$ ipython --no-banner

In [1]: import numpy as np

In [2]: np.set_printoptions(precision=3, suppress=True, linewidth=200)

In [3]: def rd(a):
   ...:     return np.round(a, 3) + 0
   ...: 

In [4]: feats = np.load("arr.npy")

In [5]: print(feats)
[[-1  0  0  0  0  0  0  0]
 [ 0  0  0  0  0  0  0  0]
 [ 0  0  0  0  0  0  0  0]
 [ 0 -2  0  0  0  0  0  0]
 [ 0  0  0 -2  0  0  0  0]
 [ 0  0  0  0  0  0  0  0]
 [ 0  0  0  0  0  0  0  0]
 [ 0  0  0  0  1  0  0  0]]

In [6]: # rows 1 and 2 are equal

In [7]: print(np.prod(np.diag(feats)), rd(np.linalg.det(feats)))
0 0.0

In [8]: np.linalg.inv(feats)
LinAlgError: Singular matrix


In [9]: print(np.linalg.matrix_rank(feats - feats[0, 0] * np.eye(8)))
7

In [10]: print(feats @ feats)
[[ 1  0  0  0  0  0  0  0]
 [ 0  0  0  0  0  0  0  0]
 [ 0  0  0  0  0  0  0  0]
 [ 0  0  0  0  0  0  0  0]
 [ 0  4  0  0  0  0  0  0]
 [ 0  0  0  0  0  0  0  0]
 [ 0  0  0  0  0  0  0  0]
 [ 0  0  0 -2  0  0  0  0]]

In [11]: print([round(float(x), 3) for x in np.linalg.svd(feats, compute_uv=False)[:3]])
[2.0, 2.0, 1.0]

In [12]: A = np.load("w.npy")

In [13]: print(A)
[[ 1.  0.  0.  0.  0.  0.  0.  0.  0.  0.  0.]
 [ 0.  1.  0.  0.  0.  0.  0.  0.  0.  0.  0.]
 [ 0.  0. -1.  0.  0.  0.  0.  0.  0.  0.  0.]
 [ 0.  0.  0.  1.  0.  0.  0.  0.  0.  0.  0.]
 [ 0.  0.  0.  0.  1.  0.  0.  0.  0.  0.  0.]
 [ 0.  0.  0.  0.  0.  1.  0.  0.  0.  0.  0.]
 [ 0.  0.  0.  0.  0.  0.  1.  0.  0.  0.  0.]
 [ 0.  0.  0.  0.  0.  0.  0. -1.  0.  0.  0.]
 [ 0.  0.  0.  0.  0.  0.  0.  0.  1.  0.  0.]
 [ 0.  0.  0.  0.  0.  0.  0.  0.  0.  1.  0.]
 [ 0.  0.  0.  0.  0.  0.  0.  0.  0.  0.  1.]]

In [14]: print(np.linalg.matrix_rank(A - A[0, 0] * np.eye(11)))
2

In [15]: print(A @ A)
[[1. 0. 0. 0. 0. 0. 0. 0. 0. 0. 0.]
 [0. 1. 0. 0. 0. 0. 0. 0. 0. 0. 0.]
 [0. 0. 1. 0. 0. 0. 0. 0. 0. 0. 0.]
 [0. 0. 0. 1. 0. 0. 0. 0. 0. 0. 0.]
 [0. 0. 0. 0. 1. 0. 0. 0. 0. 0. 0.]
 [0. 0. 0. 0. 0. 1. 0. 0. 0. 0. 0.]
 [0. 0. 0. 0. 0. 0. 1. 0. 0. 0. 0.]
 [0. 0. 0. 0. 0. 0. 0. 1. 0. 0. 0.]
 [0. 0. 0. 0. 0. 0. 0. 0. 1. 0. 0.]
 [0. 0. 0. 0. 0. 0. 0. 0. 0. 1. 0.]
 [0. 0. 0. 0. 0. 0. 0. 0. 0. 0. 1.]]
